% python3 -q
>>> import numpy as np
>>> np.set_printoptions(precision=1, suppress=True, linewidth=120, floatmode="fixed")
>>> def tidy(a):
...     return np.round(a, 1) + 0
... 
>>> E = np.load("test9.npy")
>>> E
array([[-2,  0,  0,  0,  0],
       [ 0, -1,  0,  0,  0],
       [ 0,  0, -2,  0,  0],
       [ 0,  0,  0,  1,  0],
       [ 0,  0,  0,  0,  2]])
>>> E @ E
array([[4, 0, 0, 0, 0],
       [0, 1, 0, 0, 0],
       [0, 0, 4, 0, 0],
       [0, 0, 0, 1, 0],
       [0, 0, 0, 0, 4]])
>>> tidy(np.linalg.det(E))
np.float64(-8.0)
>>> np.linalg.matrix_power(E, 4)
array([[16,  0,  0,  0,  0],
       [ 0,  1,  0,  0,  0],
       [ 0,  0, 16,  0,  0],
       [ 0,  0,  0,  1,  0],
       [ 0,  0,  0,  0, 16]])
>>> tidy(np.sort(np.abs(np.linalg.eigvals(E))))
array([1.0, 1.0, 2.0, 2.0, 2.0])
>>> tidy(np.abs(np.linalg.eigvals(E)).max())
np.float64(2.0)
>>> np.allclose(E, E.T)
True
>>> np.trace(E)
np.int64(-2)
>>> np.allclose(E @ E.T, E.T @ E)
True
>>> np.all(np.linalg.eigvalsh(E) > 0)
np.False_
>>> [round(float(np.linalg.det(E[:i, :i])), 2) + 0 for i in range(1, 6)]
[-2.0, 2.0, -4.0, -4.0, -8.0]
>>> ev, V = np.linalg.eigh(E)
>>> x0 = np.array([0, 3, -4, -5, 4])
>>> (np.sign(V[:, -1].round(6)) == np.sign(V[0, -1].round(6))).astype(int)
array([1, 1, 1, 1, 0])
>>> np.abs(E).sum(axis=1).max(), np.abs(ev).max()
(np.int64(2), np.float64(2.0))
>>> tidy(np.linalg.eigvalsh(E[1:, 1:]))
array([-2.0, -1.0,  1.0,  2.0])
